$ ipython --no-banner

In [1]: import numpy as np

In [2]: import numpy.linalg as la

In [3]: np.set_printoptions(precision=1, suppress=True, linewidth=120, sign=" ")

In [4]: def tidy(a):
   ...:     return np.round(a, 1) + 0
   ...: 

In [5]: B = np.array([[0.8, -0.8], [-0.9, 0.7], [1.0, 0.2], [-0.1, 0.6]])

In [6]: Z = np.array([[1.0, 0.4, -1.1], [-0.2, 1.8, -1.6]])

In [7]: data = B @ Z

In [8]: print(tidy(data))
[[ 1.  -1.1  0.4]
 [-1.   0.9 -0.1]
 [ 1.   0.8 -1.4]
 [-0.2  1.  -0.8]]

In [9]: C2 = data.T @ data

In [10]: print(tidy(la.eigvalsh(C2)[::-1]))
[ 6.1  3.5  0. ]

In [11]: print(np.allclose(C2, C2.T))
True

In [12]: print(la.matrix_rank(C2))
2

In [13]: print(tidy(la.svd(data, compute_uv=False) ** 2))
[ 6.1  3.5  0. ]

In [14]: U, sv, Vt = la.svd(data)

In [15]: vecs = Vt[:(sv > 1e-8).sum()]

In [16]: rng = np.random.default_rng(5667)

In [17]: x = data[0] + -1 * data[2] + rng.integers(2) * np.eye(3)[0]

In [18]: print(tidy(x))
[ 1.  -1.9  1.8]

In [19]: print(np.allclose(vecs.T @ vecs @ x, x))
False

In [20]: print(tidy(vecs.T @ vecs))
[[ 0.8 -0.3 -0.3]
 [-0.3  0.6 -0.4]
 [-0.3 -0.4  0.6]]

In [21]: print(tidy(la.norm(x - vecs.T @ vecs @ x)))
0.5

In [22]: r = la.matrix_rank(data)

In [23]: print(r)
2

In [24]: null = la.svd(data)[2][r:].T

In [25]: print(null.shape)
(3, 1)

In [26]: print([int(la.matrix_rank(np.delete(data, i, axis=0))) for i in range(4)])
[2, 2, 2, 2]

In [27]: print(tidy(null @ null.T))
[[ 0.2  0.3  0.3]
 [ 0.3  0.4  0.4]
 [ 0.3  0.4  0.4]]

In [28]: print(tidy(null[:, 0] / null[np.abs(null[:, 0]).round(6).argmax(), 0]))
[ 0.7  1.   1. ]

In [29]: print([int(la.matrix_rank(data[:i])) for i in range(1, len(data) + 1)])
[1, 2, 2, 2]
